>>> import numpy as np
>>> from numpy import linalg as LA
>>> np.set_printoptions(suppress=True, linewidth=140)
>>> K = np.loadtxt("w.csv", delimiter=",")
>>> K
array([[-0.7   , -0.1   ,  0.6   , -1.4   ,  1.1   ,  0.1   ,  0.3   ],
       [ 0.3   ,  0.8   ,  1.5   , -0.1   ,  1.4   ,  2.    , -0.2   ],
       [-0.2   ,  0.2   ,  0.1   , -1.7   , -0.2   , -1.4   , -0.9   ],
       [-0.5   , -0.9   , -0.9   , -1.4   , -0.2   , -0.9   ,  0.1   ],
       [-0.7   , -0.1   , -0.3   ,  1.3   ,  1.    ,  1.4   , -2.    ],
       [-0.5165, -0.8859, -0.9353, -1.3746, -0.2391, -0.8662,  0.1266]])
>>> w1 = np.array([[-2, -1, 0],
...     [2, 1, 3],
...     [3, 3, -2],
...     [-2, 0, 3],
...     [0, 0, -2],
...     [-3, 0, 3],
...     [-1, 1, -1]])
>>> c = np.array([0, 3, 0])
>>> H = np.maximum(K @ w1 + c, 0)
>>> (H > 0).astype(int)
array([[1, 1, 0],
       [0, 1, 1],
       [1, 1, 0],
       [1, 0, 0],
       [0, 1, 1],
       [1, 0, 0]])
>>> np.round((H > 0).mean(axis=0), 4)
array([0.6667, 0.6667, 0.3333])
>>> H.round(4)
array([[5.2   , 5.7   , 0.    ],
       [0.    , 7.8   , 2.5   ],
       [9.6   , 2.8   , 0.    ],
       [1.9   , 0.    , 0.    ],
       [0.    , 0.7   , 8.4   ],
       [1.6765, 0.    , 0.    ]])
>>> C = np.array([[0, 1, 2], [1, -2, 2], [2, -1, 1]])
>>> w1 @ C
array([[-1,  0, -6],
       [ 7, -3,  9],
       [-1, -1, 10],
       [ 6, -5, -1],
       [-4,  2, -2],
       [ 6, -6, -3],
       [-1, -2, -1]])
>>> (H @ C).round(6).argmax(axis=1)
array([2, 2, 2, 2, 0, 2])
